$ python -q
>>> import numpy as np
>>> from numpy import linalg as LA
>>> np.set_printoptions(precision=3, suppress=True, linewidth=140, floatmode="fixed")
>>> m1 = np.loadtxt("run7.csv", delimiter=",")
>>> m1
array([[ 0.333, -7.971,  1.723, -4.044, -1.060,  7.588, -0.753, -0.783, -2.491,  1.180,  1.189],
       [ 0.906,  0.752, -2.554,  0.267,  1.220, -3.508, -1.244, -0.038, -0.287, -2.608,  0.054],
       [-0.977,  3.629, -1.311,  0.067,  1.334, -0.944, -3.579, -0.429,  0.991, -0.326,  0.649],
       [ 0.013, -9.476,  2.516, -1.903, -1.622,  3.243,  1.907,  0.270,  1.395,  1.656,  0.681],
       [ 0.497,  0.324, -2.184,  1.026, -0.712,  3.910,  6.038, -0.112,  0.699,  4.587,  2.000],
       [ 0.993, -4.107, -1.248,  0.406,  2.363,  3.014,  0.714, -1.663,  2.008,  1.577,  0.003],
       [-2.055, -1.617,  1.855, -2.083, -1.952, -1.410,  1.403,  2.331,  2.171, -0.885,  0.180],
       [-2.032, -2.050,  3.772,  0.616,  0.739, -6.047,  2.215,  3.170,  6.110, -2.589,  0.092],
       [ 0.771,  1.800, -0.843, -1.031,  2.442,  0.482, -2.155, -1.552,  1.601, -1.012,  1.063],
       [ 2.384, -3.838, -1.565,  0.563,  2.895,  6.979,  2.148, -2.901, -3.147,  4.476,  1.343],
       [-0.500,  1.712,  0.836, -0.823,  0.612,  1.065, -2.529, -1.654, -1.344, -0.975, -0.442]])
>>> rng = np.random.default_rng(792581)
>>> Y = m1 + rng.integers(-2, 3, (11, 8)) @ rng.integers(-2, 3, (8, 11))
>>> Y
array([[  4.333,  -7.971,   7.723,  -5.044,  -5.060,  22.588,  -2.753,  -5.783,   5.509,  -6.820,  -4.811],
       [ -3.094,  -4.248,  -4.554,  -3.733,   0.220,  -5.508,  -1.244,   1.962,  -1.287,  -0.608,   2.054],
       [  2.023,  11.629,  -2.311,   5.067,   2.334,   1.056,  -3.579,  -1.429,  -2.009,  -1.326,   0.649],
       [  4.013,  -8.476,   8.516,  -5.903,   2.378,  13.243,   3.907,  -3.730,  13.395,  -1.344, -11.319],
       [ -1.503,  -0.676,  -6.184,   3.026,   2.288,  -2.090,  13.038,  -2.112,  -0.301,   5.587,  -3.000],
       [ -0.007,  -0.107,  -7.248,   5.406,  -4.637,   3.014,  -0.286,  -3.663,  -6.992,   1.577,   5.003],
       [-10.055,  -1.617,  -2.145,  -1.083,  -3.952,  -6.410,   5.403,   1.331,  -3.829,   5.115,  -4.820],
       [ -4.032,   7.950,  11.772,   9.616,  -4.261,  -7.047, -10.785,  10.170,  -2.890,   1.411,   9.092],
       [ -2.229,  -6.200,   2.157, -15.031,   2.442,   3.482,  -4.155,  -0.552,   7.601,   4.988,  -0.937],
       [  1.384, -10.838, -16.565, -12.437,   0.895,  12.979,  14.148, -12.901,   0.853,   5.476,  -7.657],
       [  7.500,   3.712,  -2.164,   3.177,  -1.388,   1.065,   1.471,  -9.654,   0.656,  -4.975,  -2.442]])
>>> Y - m1
array([[  4.000,   0.000,   6.000,  -1.000,  -4.000,  15.000,  -2.000,  -5.000,   8.000,  -8.000,  -6.000],
       [ -4.000,  -5.000,  -2.000,  -4.000,  -1.000,  -2.000,   0.000,   2.000,  -1.000,   2.000,   2.000],
       [  3.000,   8.000,  -1.000,   5.000,   1.000,   2.000,   0.000,  -1.000,  -3.000,  -1.000,   0.000],
       [  4.000,   1.000,   6.000,  -4.000,   4.000,  10.000,   2.000,  -4.000,  12.000,  -3.000, -12.000],
       [ -2.000,  -1.000,  -4.000,   2.000,   3.000,  -6.000,   7.000,  -2.000,  -1.000,   1.000,  -5.000],
       [ -1.000,   4.000,  -6.000,   5.000,  -7.000,   0.000,  -1.000,  -2.000,  -9.000,   0.000,   5.000],
       [ -8.000,   0.000,  -4.000,   1.000,  -2.000,  -5.000,   4.000,  -1.000,  -6.000,   6.000,  -5.000],
       [ -2.000,  10.000,   8.000,   9.000,  -5.000,  -1.000, -13.000,   7.000,  -9.000,   4.000,   9.000],
       [ -3.000,  -8.000,   3.000, -14.000,   0.000,   3.000,  -2.000,   1.000,   6.000,   6.000,  -2.000],
       [ -1.000,  -7.000, -15.000, -13.000,  -2.000,   6.000,  12.000, -10.000,   4.000,   1.000,  -9.000],
       [  8.000,   2.000,  -3.000,   4.000,  -2.000,   0.000,   4.000,  -8.000,   2.000,  -4.000,  -2.000]])
>>> np.abs(Y - m1).sum(axis=1)
array([59.000, 25.000, 25.000, 62.000, 34.000, 40.000, 42.000, 77.000, 48.000, 80.000, 39.000])
>>> LA.matrix_rank(Y - m1, tol=1e-8)
np.int64(8)
>>> np.round(LA.svd(Y - m1, compute_uv=False), 3) + 0
array([42.626, 30.875, 24.225, 16.259, 12.318,  7.227,  5.870,  1.086,  0.000,  0.000,  0.000])
